$ python -q
>>> import numpy as np
>>> import numpy.linalg as la
>>> np.set_printoptions(precision=2, suppress=True, linewidth=200, legacy="1.25")
>>> mat = np.load("run14.npy")
>>> mat
array([[4, 4, 4, 5, 6],
       [1, 1, 1, 2, 3],
       [4, 4, 4, 5, 6],
       [3, 3, 3, 4, 5]])
>>> # rows and columns are dependent
>>> T = np.stack([mat, -1 * mat, mat[::-1]])
>>> la.matrix_rank(T.reshape(3, -1))
2
>>> T.shape
(3, 4, 5)
>>> E = np.load("test14.npy")
>>> E
array([[  0,  -4, -11,   0,  -3,   7,   6,  -5,   5,  -7],
       [  4,   0,  11,   7,   2,  -1, -11,  -7,   1,   1],
       [ 11, -11,   0,  -4,  -7,  12,  -8,   2,   4,   0],
       [  0,  -7,   4,   0,  13,   4,  -6,   5, -17,   4],
       [  3,  -2,   7, -13,   0,  13,  13,   6,   0,  10],
       [ -7,   1, -12,  -4, -13,   0, -10,  -2,  -4,   5],
       [ -6,  11,   8,   6, -13,  10,   0,  10,   4,  -6],
       [  5,   7,  -2,  -5,  -6,   2, -10,   0,   7, -13],
       [ -5,  -1,  -4,  17,   0,   4,  -4,  -7,   0,   5],
       [  7,  -1,   0,  -4, -10,  -5,   6,  13,  -5,   0]])
>>> vec = np.array([3, 2, 2, 0, 0, 3, 1, 0, 3, 1])
>>> target = E @ vec
>>> beta, lr = np.zeros(10), 1 / la.norm(E, 2) ** 2
>>> for i in range(40):
...     beta -= lr * E.T @ (E @ beta - target)
...     if i % 10 == 0: print(i, round(la.norm(E @ beta - target), 2))
... 
0 58.94
10 9.42
20 8.05
30 7.11
>>> np.round(la.cond(E), 2)
9.04
>>> q, r_ = la.qr(E)
>>> np.round(q.T @ q, 2) + 0
array([[1., 0., 0., 0., 0., 0., 0., 0., 0., 0.],
       [0., 1., 0., 0., 0., 0., 0., 0., 0., 0.],
       [0., 0., 1., 0., 0., 0., 0., 0., 0., 0.],
       [0., 0., 0., 1., 0., 0., 0., 0., 0., 0.],
       [0., 0., 0., 0., 1., 0., 0., 0., 0., 0.],
       [0., 0., 0., 0., 0., 1., 0., 0., 0., 0.],
       [0., 0., 0., 0., 0., 0., 1., 0., 0., 0.],
       [0., 0., 0., 0., 0., 0., 0., 1., 0., 0.],
       [0., 0., 0., 0., 0., 0., 0., 0., 1., 0.],
       [0., 0., 0., 0., 0., 0., 0., 0., 0., 1.]])
>>> np.allclose(r_.T @ r_, E.T @ E)
True
>>> left, sigma, Vt = la.svd(E, full_matrices=False)
>>> np.round(Vt @ Vt.T, 2) + 0
array([[1., 0., 0., 0., 0., 0., 0., 0., 0., 0.],
       [0., 1., 0., 0., 0., 0., 0., 0., 0., 0.],
       [0., 0., 1., 0., 0., 0., 0., 0., 0., 0.],
       [0., 0., 0., 1., 0., 0., 0., 0., 0., 0.],
       [0., 0., 0., 0., 1., 0., 0., 0., 0., 0.],
       [0., 0., 0., 0., 0., 1., 0., 0., 0., 0.],
       [0., 0., 0., 0., 0., 0., 1., 0., 0., 0.],
       [0., 0., 0., 0., 0., 0., 0., 1., 0., 0.],
       [0., 0., 0., 0., 0., 0., 0., 0., 1., 0.],
       [0., 0., 0., 0., 0., 0., 0., 0., 0., 1.]])
>>> np.round(left.T @ E @ Vt.T, 2) + 0
array([[34.13,  0.  ,  0.  ,  0.  ,  0.  ,  0.  ,  0.  ,  0.  ,  0.  ,  0.  ],
       [ 0.  , 34.13,  0.  ,  0.  ,  0.  ,  0.  ,  0.  ,  0.  ,  0.  ,  0.  ],
       [ 0.  ,  0.  , 25.32,  0.  ,  0.  ,  0.  ,  0.  ,  0.  ,  0.  ,  0.  ],
       [ 0.  ,  0.  ,  0.  , 25.32,  0.  ,  0.  ,  0.  ,  0.  ,  0.  ,  0.  ],
       [ 0.  ,  0.  ,  0.  ,  0.  , 22.32,  0.  ,  0.  ,  0.  ,  0.  ,  0.  ],
       [ 0.  ,  0.  ,  0.  ,  0.  ,  0.  , 22.32,  0.  ,  0.  ,  0.  ,  0.  ],
       [ 0.  ,  0.  ,  0.  ,  0.  ,  0.  ,  0.  , 14.7 ,  0.  ,  0.  ,  0.  ],
       [ 0.  ,  0.  ,  0.  ,  0.  ,  0.  ,  0.  ,  0.  , 14.7 ,  0.  ,  0.  ],
       [ 0.  ,  0.  ,  0.  ,  0.  ,  0.  ,  0.  ,  0.  ,  0.  ,  3.78,  0.  ],
       [ 0.  ,  0.  ,  0.  ,  0.  ,  0.  ,  0.  ,  0.  ,  0.  ,  0.  ,  3.78]])
>>> sigma / sigma[0]
array([1.  , 1.  , 0.74, 0.74, 0.65, 0.65, 0.43, 0.43, 0.11, 0.11])
>>> A = np.load("dump.npy")
>>> A
array([[  3.89, -14.81,  -3.67,  -1.63,   4.1 ,  20.68,  -1.7 ,   8.83,  -2.57,   0.02,   1.28, -11.84],
       [  1.49,  -9.5 ,   0.25,  -1.95,   3.97,  13.05,   0.19,   5.38,  -0.33,  -0.9 ,   2.2 ,  -8.41],
       [  5.67,  -1.36,  -5.2 ,   3.5 ,   2.45,  11.17,  -3.25,   4.5 ,   2.05,  -1.18,  -3.05,  -3.45],
       [  3.77, -11.6 ,  -2.77,  -3.96,   4.62,  15.26,  -0.99,   6.81,  -2.63,   0.39,   2.9 , -11.6 ],
       [  7.05, -14.57, -10.06,   3.71,   1.23,  24.95,  -5.36,  10.77,  -3.35,   0.7 ,  -4.09,  -8.62],
       [  6.48,  -5.65,  -6.96,  -0.52,   2.85,  12.65,  -3.45,   5.63,  -1.9 ,   0.64,  -0.89,  -7.65],
       [  1.44,  -3.55,   6.54,  -4.  ,  10.03,  10.49,   2.98,   3.49,   6.51,  -4.5 ,   6.04, -10.98],
       [  5.21, -11.19,  -3.33,   3.22,   5.15,  23.52,  -2.37,   9.28,   2.39,  -2.56,  -1.55,  -9.41],
       [ 10.57, -10.93, -13.36,   1.53,   2.49,  22.49,  -6.97,  10.22,  -4.41,   1.83,  -3.62, -10.79],
       [  5.26, -14.62,  -7.52,   2.16,   1.69,  22.69,  -3.88,   9.78,  -3.16,   0.48,  -2.38,  -8.88],
       [  4.54,  -1.88,  -0.39,  -2.34,   6.84,   9.2 ,  -0.42,   3.59,   3.06,  -2.  ,   2.64,  -8.79],
       [  0.65,  -6.28,  -0.81,   1.11,   0.73,   9.02,  -0.63,   3.8 ,  -0.38,  -0.46,  -0.58,  -3.04],
       [  5.44, -11.97,  -5.21,  -0.99,   4.18,  19.34,  -2.62,   8.37,  -1.98,   0.04,   0.3 , -10.98],
       [  3.55, -10.07,   2.12,   2.23,   8.53,  23.65,   0.09,   8.74,   6.55,  -5.04,   1.04, -10.85],
       [  9.96,  -7.43, -13.59,   1.3 ,   1.15,  16.91,  -6.9 ,   8.03,  -4.93,   2.5 ,  -3.92,  -8.01],
       [  6.09,  -4.44,  -8.36,  -1.02,   0.77,   8.59,  -4.01,   4.43,  -4.05,   2.25,  -1.36,  -5.88],
       [  5.69,  -0.9 ,  -5.4 ,   2.23,   2.47,   9.25,  -3.31,   3.82,   1.08,  -0.54,  -2.36,  -3.84],
       [  8.69,  -9.76,  -9.07,   2.75,   3.82,  22.35,  -5.2 ,   9.5 ,  -0.74,  -0.45,  -3.05,  -9.73],
       [  3.6 ,  -9.63,   1.92,   0.95,   8.33,  21.7 ,   0.11,   8.08,   5.61,  -4.52,   1.69, -11.25],
       [  4.98, -13.96,  -8.73,   2.87,  -0.33,  20.64,  -4.55,   9.13,  -4.59,   1.41,  -3.53,  -6.75],
       [  7.75,  -0.57,  -7.18,   0.49,   3.73,   9.8 ,  -3.93,   4.22,   0.38,  -0.07,  -1.52,  -6.44],
       [  5.08,  -7.21,   0.57,   2.99,   8.66,  22.38,  -0.78,   8.17,   7.08,  -5.17,   0.1 , -10.15],
       [  5.02,  -6.38,  -3.08,  -3.04,   5.52,  12.48,  -1.29,   5.46,  -0.42,  -0.36,   2.18, -10.22],
       [  2.71,  -6.04,  -2.63,  -0.59,   2.18,   9.71,  -1.32,   4.21,  -0.98,   0.06,   0.13,  -5.53],
       [  4.78,  -4.09,  -1.75,  -2.58,   6.04,  10.77,  -0.88,   4.48,   1.22,  -1.17,   2.47,  -9.51],
       [  0.78,  -5.81,  -1.02,  -0.19,   0.72,   7.23,  -0.46,   3.03,  -1.29,   0.21,   0.08,  -3.35],
       [  3.32,  -7.79,   0.26,  -0.82,   6.23,  15.73,  -0.27,   6.18,   2.44,  -2.41,   1.87,  -9.66],
       [  7.86, -11.55, -16.83,   5.33,  -5.46,  17.17,  -8.51,   8.5 ,  -9.31,   4.8 ,  -8.22,  -2.33],
       [  5.51, -10.43,  -2.55,  -1.47,   6.87,  19.94,  -1.49,   8.25,   1.03,  -1.72,   1.78, -12.48],
       [  7.7 , -14.48,  -8.15,  -1.71,   4.95,  23.57,  -3.91,  10.4 ,  -3.5 ,   0.69,   0.28, -13.83],
       [  8.99,  -2.49, -13.17,   6.22,  -1.19,  13.26,  -7.3 ,   6.  ,  -2.38,   1.49,  -7.42,  -1.73],
       [  3.85, -10.93,   0.18,  -1.92,   7.52,  19.44,  -0.04,   7.75,   2.08,  -2.54,   2.85, -12.42],
       [  5.09, -11.29,  -6.4 ,  -0.27,   2.19,  17.3 ,  -3.13,   7.67,  -3.42,   0.88,  -0.78,  -8.84],
       [  1.28, -10.78,  -0.4 ,   4.  ,   2.51,  18.48,  -0.75,   7.07,   2.06,  -2.38,  -1.67,  -4.97],
       [  9.65,  -9.43, -17.1 ,   5.28,  -3.42,  18.05,  -8.78,   8.65,  -7.48,   3.92,  -7.84,  -3.75]])
>>> idx = A[:, 9] > np.median(A[:, 9])
>>> u = A[idx].mean(axis=0) - A[~idx].mean(axis=0)
>>> ((A - A.mean(axis=0)) @ u > 0).astype(int)
array([1, 0, 0, 0, 1, 1, 0, 0, 1, 1, 0, 0, 1, 0, 1, 1, 0, 1, 0, 1, 0, 0, 0, 0, 0, 0, 0, 1, 0, 1, 1, 0, 1, 0, 1])
>>> u
array([ 1.97, -3.27, -7.04,  0.73, -4.19,  1.4 , -3.16,  1.47, -5.96,  3.42, -2.91,  0.98])
>>> np.round((((A - A.mean(axis=0)) @ u > 0) == idx).mean(), 2)
0.89
>>> np.argsort(-np.abs(u).round(6), kind="stable")
array([ 2,  8,  4,  9,  1,  6, 10,  0,  7,  5, 11,  3])
